% python3 -q
>>> import numpy as np
>>> from numpy import linalg as LA
>>> np.set_printoptions(precision=3, suppress=True, linewidth=200, legacy="1.25")
>>> K = np.load("arr.npy")
>>> K
array([[ 12.407,  -1.493,   7.176,   2.066,   4.658,  -0.491,   1.041,   3.11 , -10.326,   6.229,  -3.157],
       [-12.487,   0.84 ,  -6.521,  -2.057,  -4.749,   0.199,  -1.125,  -3.231,  10.236,  -6.558,   3.812],
       [ -3.191,  10.31 , -12.356,  -0.865,  -0.281,   4.547,   0.9  ,   0.701,   4.992,   2.735,  -8.697],
       [  4.299, -10.021,  12.549,   1.035,   0.735,  -4.403,  -0.757,  -0.36 ,  -5.814,  -1.995,   8.01 ],
       [ -8.419,  -7.835,   4.499,  -1.104,  -3.979,  -3.607,  -1.747,  -3.449,   4.925,  -8.093,  10.618],
       [ -3.026, -10.314,   9.556,  -0.145,  -2.123,  -4.636,  -1.51 ,  -2.374,   0.006,  -6.185,  10.999],
       [-12.5  ,  -0.534,  -5.071,  -2.013,  -4.881,  -0.413,  -1.288,  -3.442,   9.923,  -7.166,   5.134],
       [ 12.154,  -2.621,   8.256,   2.063,   4.456,  -0.997,   0.883,   2.872, -10.387,   5.596,  -1.983],
       [  6.774,  -8.988,  12.572,   1.403,   1.788,  -3.908,  -0.393,   0.462,  -7.561,  -0.17 ,   6.105],
       [ -8.573,  -7.713,   4.301,  -1.133,  -4.027,  -3.555,  -1.748,  -3.472,   5.077,  -8.125,  10.559],
       [-11.691,   3.872,  -9.372,  -2.029,  -4.161,   1.561,  -0.691,  -2.558,  10.309,  -4.792,   0.614],
       [ 10.732,   5.426,  -0.906,   1.561,   4.65 ,   2.567,   1.69 ,   3.707,  -7.351,   8.323,  -9.166],
       [-10.084,   6.362, -11.284,  -1.852,  -3.31 ,   2.692,  -0.24 ,  -1.749,   9.604,  -2.813,  -2.366],
       [-12.512,   0.442,  -6.111,  -2.048,  -4.796,   0.022,  -1.175,  -3.298,  10.163,  -6.746,   4.203],
       [ 12.252,   2.125,   3.276,   1.919,   4.933,   1.118,   1.451,   3.616,  -9.35 ,   7.724,  -6.566],
       [ -6.72 ,  -8.946,   6.442,  -0.791,  -3.425,  -4.079,  -1.711,  -3.16 ,   3.298,  -7.636,  11.055],
       [  5.474,   9.545,  -7.637,   0.569,   2.998,   4.328,   1.66 ,   2.916,  -2.155,   7.207, -11.168],
       [ -0.94 ,  10.62 , -11.668,  -0.51 ,   0.618,   4.717,   1.157,   1.354,   3.254,   4.12 ,  -9.826],
       [-11.991,   3.124,  -8.716,  -2.053,  -4.346,   1.224,  -0.808,  -2.752,  10.375,  -5.285,   1.441],
       [-10.579,   5.749, -10.858,  -1.912,  -3.558,   2.412,  -0.361,  -1.975,   9.857,  -3.355,  -1.596],
       [ 10.34 ,   5.948,  -1.635,   1.48 ,   4.547,   2.794,   1.713,   3.68 ,  -6.913,   8.334,  -9.521],
       [-12.218,   2.389,  -8.04 ,  -2.065,  -4.502,   0.893,  -0.917,  -2.924,  10.384,  -5.732,   2.229],
       [ 12.024,  -3.03 ,   8.631,   2.055,   4.368,  -1.181,   0.822,   2.775, -10.379,   5.345,  -1.543],
       [ 10.152,  -6.284,  11.232,   1.861,   3.343,  -2.656,   0.256,   1.779,  -9.64 ,   2.885,   2.266],
       [-10.714,   5.564, -10.723,  -1.928,  -3.627,   2.328,  -0.396,  -2.039,   9.922,  -3.511,  -1.369],
       [  6.769,  -8.991,  12.572,   1.402,   1.786,  -3.909,  -0.394,   0.46 ,  -7.557,  -0.174,   6.11 ],
       [  0.773,  10.621, -10.897,  -0.231,   1.281,   4.741,   1.325,   1.814,   1.878,   5.07 , -10.46 ],
       [ -3.745, -10.138,   9.045,  -0.268,  -2.385,  -4.568,  -1.56 ,  -2.541,   0.625,  -6.507,  11.097]])
>>> # rows and columns are dependent
>>> Xs = K - K.mean(axis=0)
>>> Uu, sig, vt = LA.svd(Xs, full_matrices=False)
>>> np.round((sig ** 2).sum() ** 2 / (sig ** 4).sum(), 3)
1.943
>>> np.abs(vt[0]).argmax()
0
>>> np.searchsorted(np.cumsum(sig ** 2) / (sig ** 2).sum(), 0.9) + 1
2
>>> np.round(sig ** 2 / (sig ** 2).sum(), 3) + 0
array([0.585, 0.415, 0.   , 0.   , 0.   , 0.   , 0.   , 0.   , 0.   , 0.   , 0.   ])
>>> vt[0] * np.sign(vt[0, np.abs(vt[0]).argmax()])
array([ 0.594, -0.171,  0.449,  0.102,  0.214, -0.068,  0.038,  0.134, -0.518,  0.255, -0.056])
>>> np.round(Xs.mean(axis=0), 3) + 0
array([0., 0., 0., 0., 0., 0., 0., 0., 0., 0., 0.])
